>>> import numpy as np
>>> from numpy import linalg as LA
>>> np.set_printoptions(precision=3, suppress=True, linewidth=200)
>>> rd = lambda a: np.round(a, 3) + 0
>>> F = np.load("sample10.npy")
>>> rd(F)
array([[ 0.309,  0.   , -0.951,  0.   ,  0.   ,  0.   ,  0.   ,  0.   ],
       [ 0.   ,  1.   ,  0.   ,  0.   ,  0.   ,  0.   ,  0.   ,  0.   ],
       [ 0.951,  0.   ,  0.309,  0.   ,  0.   ,  0.   ,  0.   ,  0.   ],
       [ 0.   ,  0.   ,  0.   ,  1.   ,  0.   ,  0.   ,  0.   ,  0.   ],
       [ 0.   ,  0.   ,  0.   ,  0.   ,  1.   ,  0.   ,  0.   ,  0.   ],
       [ 0.   ,  0.   ,  0.   ,  0.   ,  0.   ,  1.   ,  0.   ,  0.   ],
       [ 0.   ,  0.   ,  0.   ,  0.   ,  0.   ,  0.   ,  1.   ,  0.   ],
       [ 0.   ,  0.   ,  0.   ,  0.   ,  0.   ,  0.   ,  0.   ,  1.   ]])
>>> (LA.matrix_power((F != 0) + (F.T != 0) + np.eye(8), 8) > 0).astype(int)
array([[1, 0, 1, 0, 0, 0, 0, 0],
       [0, 1, 0, 0, 0, 0, 0, 0],
       [1, 0, 1, 0, 0, 0, 0, 0],
       [0, 0, 0, 1, 0, 0, 0, 0],
       [0, 0, 0, 0, 1, 0, 0, 0],
       [0, 0, 0, 0, 0, 1, 0, 0],
       [0, 0, 0, 0, 0, 0, 1, 0],
       [0, 0, 0, 0, 0, 0, 0, 1]])
>>> (F != 0).astype(int)
array([[1, 0, 1, 0, 0, 0, 0, 0],
       [0, 1, 0, 0, 0, 0, 0, 0],
       [1, 0, 1, 0, 0, 0, 0, 0],
       [0, 0, 0, 1, 0, 0, 0, 0],
       [0, 0, 0, 0, 1, 0, 0, 0],
       [0, 0, 0, 0, 0, 1, 0, 0],
       [0, 0, 0, 0, 0, 0, 1, 0],
       [0, 0, 0, 0, 0, 0, 0, 1]])
>>> rd(F @ F.T)
array([[1., 0., 0., 0., 0., 0., 0., 0.],
       [0., 1., 0., 0., 0., 0., 0., 0.],
       [0., 0., 1., 0., 0., 0., 0., 0.],
       [0., 0., 0., 1., 0., 0., 0., 0.],
       [0., 0., 0., 0., 1., 0., 0., 0.],
       [0., 0., 0., 0., 0., 1., 0., 0.],
       [0., 0., 0., 0., 0., 0., 1., 0.],
       [0., 0., 0., 0., 0., 0., 0., 1.]])
>>> F[:, 4] @ F[:, 6]
np.float64(0.0)
>>> rd(F.T @ F)
array([[1., 0., 0., 0., 0., 0., 0., 0.],
       [0., 1., 0., 0., 0., 0., 0., 0.],
       [0., 0., 1., 0., 0., 0., 0., 0.],
       [0., 0., 0., 1., 0., 0., 0., 0.],
       [0., 0., 0., 0., 1., 0., 0., 0.],
       [0., 0., 0., 0., 0., 1., 0., 0.],
       [0., 0., 0., 0., 0., 0., 1., 0.],
       [0., 0., 0., 0., 0., 0., 0., 1.]])
>>> A = np.load("block0.npy")
>>> A
array([[0, 0, 1, 0],
       [0, 0, 0, 0],
       [1, 0, 0, 0],
       [0, 0, 0, 0]])
>>> w, evecs = LA.eigh(A)
>>> rd(evecs.T @ A @ evecs)
array([[-1.,  0.,  0.,  0.],
       [ 0.,  0.,  0.,  0.],
       [ 0.,  0.,  0.,  0.],
       [ 0.,  0.,  0.,  1.]])
>>> rd(LA.svd(A, compute_uv=False))
array([1., 1., 0., 0.])
>>> rd(evecs.T @ evecs)
array([[1., 0., 0., 0.],
       [0., 1., 0., 0.],
       [0., 0., 1., 0.],
       [0., 0., 0., 1.]])
>>> rd(np.abs(evecs[:, -1]))
array([0.707, 0.   , 0.707, 0.   ])
>>> rd(LA.eigvalsh(A + 2 * np.eye(4)))
array([1., 2., 2., 3.])
>>> U, sigma, Vh = LA.svd(A)
>>> np.argmax(sigma[:-1] / (sigma[1:] + 1e-6)) + 1
np.int64(2)
>>> M2 = U[:, :2] @ np.diag(sigma[:2]) @ Vh[:2]
>>> LA.matrix_rank(M2)
np.int64(2)
>>> rank = LA.matrix_rank(A)
>>> rank
np.int64(2)
>>> null = LA.svd(A)[2][rank:].T
>>> null @ null.T
array([[0., 0., 0., 0.],
       [0., 1., 0., 0.],
       [0., 0., 0., 0.],
       [0., 0., 0., 1.]])
>>> [int(LA.matrix_rank(np.delete(A, i, axis=0))) for i in range(4)]
[1, 2, 1, 2]
>>> A @ null
array([[0., 0.],
       [0., 0.],
       [0., 0.],
       [0., 0.]])
>>> [int(LA.matrix_rank(A[:, :j + 1])) for j in range(4)]
[1, 1, 2, 2]
>>> LA.matrix_rank(A.T @ A), LA.matrix_rank(A @ A.T)
(np.int64(2), np.int64(2))
>>> [int(LA.matrix_rank(A[:i])) for i in range(1, len(A) + 1)]
[1, 1, 2, 2]
